$ python3 -q
>>> import numpy as np
>>> np.set_printoptions(precision=3, suppress=True, linewidth=100, sign=" ")
>>> arr = np.load("run6.npy")
>>> arr
array([[ 1,  0,  0],
       [ 0,  1,  0],
       [ 0,  0,  1]])
>>> evals, V = np.linalg.eigh(arr)
>>> np.linalg.svd(arr, compute_uv=False)
array([ 1.,  1.,  1.])
>>> np.linalg.eigvalsh(arr @ arr)
array([ 1.,  1.,  1.])
>>> V.T @ arr @ V
array([[ 1.,  0.,  0.],
       [ 0.,  1.,  0.],
       [ 0.,  0.,  1.]])
>>> np.unique(evals.round(6) + 0, return_counts=True)[1]
array([ 3])
>>> np.linalg.eigvalsh(arr + -3 * np.eye(3))
array([-2., -2., -2.])
>>> evals.sum(), np.trace(arr)
(np.float64(3.0), np.int64(3))
>>> evals
array([ 1.,  1.,  1.])
>>> feats = np.array([[2.0, -10.0, -6.0, 11.0],
...     [-2.0, -3.0, -2.0, 2.0],
...     [0.0, 10.0, 8.0, -10.0],
...     [-2.0, -6.0, -2.0, 5.0]])
>>> rng = np.random.default_rng(4170)
>>> lab = rng.permutation(4)
>>> lab
array([ 0,  3,  1,  2])
>>> other = feats[lab][:, lab]
>>> round(np.linalg.det(other), 3), round(np.linalg.det(feats[lab]), 3)
(np.float64(0.0), np.float64(0.0))
>>> np.allclose(other, feats)
False
>>> np.diag(other)
array([ 2.,  5., -3.,  8.])
>>> np.round(np.sort(np.abs(np.linalg.eigvals(other))), 3) + 0
array([ 0.,  1.,  3.,  8.])
>>> np.round(np.linalg.det(feats.T), 3)
np.float64(-0.0)
>>> np.round(np.poly(feats), 3) + 0
array([  1., -12.,  35., -24.,   0.])
>>> round(float(np.linalg.det(2 * feats)), 3), round(float(np.linalg.det(feats)), 3)
(0.0, 0.0)
>>> np.round(np.linalg.eigvals(feats), 3) + 0
array([ 0.,  1.,  8.,  3.])
>>> np.kron(np.eye(2, dtype=int), feats)
array([[  2., -10.,  -6.,  11.,   0.,  -0.,  -0.,   0.],
       [ -2.,  -3.,  -2.,   2.,  -0.,  -0.,  -0.,   0.],
       [  0.,  10.,   8., -10.,   0.,   0.,   0.,  -0.],
       [ -2.,  -6.,  -2.,   5.,  -0.,  -0.,  -0.,   0.],
       [  0.,  -0.,  -0.,   0.,   2., -10.,  -6.,  11.],
       [ -0.,  -0.,  -0.,   0.,  -2.,  -3.,  -2.,   2.],
       [  0.,   0.,   0.,  -0.,   0.,  10.,   8., -10.],
       [ -0.,  -0.,  -0.,   0.,  -2.,  -6.,  -2.,   5.]])
>>> round(np.linalg.eigvals(feats).sum().real, 3)
np.float64(12.0)
>>> F = np.loadtxt("arr.csv", delimiter=",")
>>> F
array([[ 1.  ,  0.2 ,  0.04],
       [ 0.2 ,  1.  ,  0.2 ],
       [ 0.04,  0.2 ,  1.  ]])
>>> r0 = np.array([5, 0, 1])
>>> np.correlate(F[2], F[0], "full")
array([ 0.002,  0.016,  0.12 ,  0.4  ,  1.   ])
>>> np.cross(F[2, :3], F[0, :3])
array([-0.192,  0.998, -0.192])
